$ ipython --no-banner

In [1]: import numpy as np

In [2]: np.set_printoptions(precision=2, suppress=True, linewidth=120, legacy="1.25")

In [3]: X = np.loadtxt("dump.csv", delimiter=",")

In [4]: print(X)
[[-4. -3. -1.  3.  3.  2. -1.  0.  0.]
 [ 0.  8.  3. -7.  2.  4. -6. -4.  2.]
 [ 0. -7. -2. -4.  9. -1. -8.  7.  3.]
 [ 0.  8. -9. -4.  7. -4.  4.  6.  1.]
 [ 0. -7.  7. -9.  4. -3. -8. -2. -3.]
 [ 0.  6.  9. -4.  9.  2. -6. -2. -3.]
 [ 0.  2.  1. -5.  5. -3.  9. -7. -6.]
 [ 0. -7. -5.  8. -3. -6.  7.  9. -8.]
 [ 0. -6. -2. -4.  9.  8. -4.  7. -1.]]

In [5]: print(np.sort(np.abs(np.linalg.eigvals(X))))
[ 1.13  4.    7.94 10.14 10.14 11.93 11.93 21.28 21.28]

In [6]: print((X + X.T) / 2)
[[-4.  -1.5 -0.5  1.5  1.5  1.  -0.5  0.   0. ]
 [-1.5  8.  -2.   0.5 -2.5  5.  -2.  -5.5 -2. ]
 [-0.5 -2.  -2.  -6.5  8.   4.  -3.5  1.   0.5]
 [ 1.5  0.5 -6.5 -4.  -1.  -4.  -0.5  7.  -1.5]
 [ 1.5 -2.5  8.  -1.   4.   3.  -1.5 -2.5  3. ]
 [ 1.   5.   4.  -4.   3.   2.  -4.5 -4.   2.5]
 [-0.5 -2.  -3.5 -0.5 -1.5 -4.5  9.   0.  -5. ]
 [ 0.  -5.5  1.   7.  -2.5 -4.   0.   9.  -0.5]
 [ 0.  -2.   0.5 -1.5  3.   2.5 -5.  -0.5 -1. ]]

In [7]: assert X == X.T
---------------------------------------------------------------------------
ValueError                                Traceback (most recent call last)
Cell In[7], line 1
----> 1 assert X == X.T

ValueError: The truth value of an array with more than one element is ambiguous. Use a.any() or a.all()

In [8]: print(np.trace(X))
21.0

In [9]: print((X - X.T) / 2)
[[ 0.  -1.5 -0.5  1.5  1.5  1.  -0.5  0.   0. ]
 [ 1.5  0.   5.  -7.5  4.5 -1.  -4.   1.5  4. ]
 [ 0.5 -5.   0.   2.5  1.  -5.  -4.5  6.   2.5]
 [-1.5  7.5 -2.5  0.   8.   0.   4.5 -1.   2.5]
 [-1.5 -4.5 -1.  -8.   0.  -6.  -6.5  0.5 -6. ]
 [-1.   1.   5.   0.   6.   0.  -1.5  2.  -5.5]
 [ 0.5  4.   4.5 -4.5  6.5  1.5  0.  -7.  -1. ]
 [ 0.  -1.5 -6.   1.  -0.5 -2.   7.   0.  -7.5]
 [ 0.  -4.  -2.5 -2.5  6.   5.5  1.   7.5  0. ]]

In [10]: X.inv()
---------------------------------------------------------------------------
AttributeError                            Traceback (most recent call last)
Cell In[10], line 1
----> 1 X.inv()

AttributeError: 'numpy.ndarray' object has no attribute 'inv'

In [11]: print(np.allclose(X, X.T))
False
